% ipython --no-banner

In [1]: import numpy as np

In [2]: np.set_printoptions(precision=2, suppress=True, linewidth=100, sign=" ")

In [3]: W0 = np.load("dump.npy")

In [4]: W0
Out[4]: 
array([[-5,  8, -6, -7, -3],
       [-3, -5,  8, -6, -7],
       [-7, -3, -5,  8, -6],
       [-6, -7, -3, -5,  8],
       [ 8, -6, -7, -3, -5]])

In [5]: r0 = np.array([-2, -1, 1, 0, 1])

In [6]: M2 = W0 + np.outer(r0, np.eye(5)[2])

In [7]: np.linalg.matrix_rank(M2 - W0)
Out[7]: np.int64(1)

In [8]: np.linalg.matrix_rank(np.linalg.inv(M2) - np.linalg.inv(W0), tol=1e-8)
Out[8]: np.int64(1)

In [9]: np.sort(np.abs(np.linalg.eigvals(W0)))
Out[9]: array([ 13.  ,  13.11,  13.11,  14.18,  14.18])

In [10]: W0 @ W0
Out[10]: 
array([[ 61,   5, 166, -17, -46],
       [-46,  61,   5, 166, -17],
       [-17, -46,  61,   5, 166],
       [166, -17, -46,  61,   5],
       [  5, 166, -17, -46,  61]])

In [11]: (W0 - W0.T) / 2
Out[11]: 
array([[ 0. ,  5.5,  0.5, -0.5, -5.5],
       [-5.5,  0. ,  5.5,  0.5, -0.5],
       [-0.5, -5.5,  0. ,  5.5,  0.5],
       [ 0.5, -0.5, -5.5,  0. ,  5.5],
       [ 5.5,  0.5, -0.5, -5.5,  0. ]])

In [12]: np.linalg.matrix_power(W0, 2)
Out[12]: 
array([[ 61,   5, 166, -17, -46],
       [-46,  61,   5, 166, -17],
       [-17, -46,  61,   5, 166],
       [166, -17, -46,  61,   5],
       [  5, 166, -17, -46,  61]])

In [13]: np.trace(W0)
Out[13]: np.int64(-25)

In [14]: np.allclose(W0 @ W0.T, W0.T @ W0)
Out[14]: True

In [15]: assert W0 == W0.T
Traceback (most recent call last):
  Cell In[15], line 1
    assert W0 == W0.T
ValueError: The truth value of an array with more than one element is ambiguous. Use a.any() or a.all()


In [16]: G = W0.T @ W0

In [17]: np.linalg.svd(W0, compute_uv=False) ** 2
Out[17]: array([ 201.03,  201.03,  171.97,  171.97,  169.  ])

In [18]: G
Out[18]: 
array([[183, -10,   3,   3, -10],
       [-10, 183, -10,   3,   3],
       [  3, -10, 183, -10,   3],
       [  3,   3, -10, 183, -10],
       [-10,   3,   3, -10, 183]])

In [19]: np.trace(G), (W0 ** 2).sum()
Out[19]: (np.int64(915), np.int64(915))

In [20]: np.linalg.matrix_rank(G)
Out[20]: np.int64(5)

In [21]: (W0 @ W0.T).shape
Out[21]: (5, 5)

In [22]: np.diag(G)
Out[22]: array([ 183,  183,  183,  183,  183])

In [23]: rng = np.random.default_rng(9)

In [24]: M2 = W0 + rng.integers(-2, 3, (5, 2)) @ rng.integers(-2, 3, (2, 5))

In [25]: M2
Out[25]: 
array([[ -1,   4, -10,  -5,  -3],
       [ -1,   1,  14,  -3,  -5],
       [ -9,  -9, -11,   5,  -8],
       [ -2,  -7,  -3,  -2,   9],
       [ 12,  -6,  -7,   0,  -4]])

In [26]: np.abs(M2 - W0).sum(axis=1)
Out[26]: array([ 14,  19,  19,   8,   8])

In [27]: M2 - W0
Out[27]: 
array([[ 4, -4, -4,  2,  0],
       [ 2,  6,  6,  3,  2],
       [-2, -6, -6, -3, -2],
       [ 4,  0,  0,  3,  1],
       [ 4,  0,  0,  3,  1]])

In [28]: np.round(np.linalg.svd(M2 - W0, compute_uv=False), 2) + 0
Out[28]: array([ 14.11,   9.1 ,   0.  ,   0.  ,   0.  ])
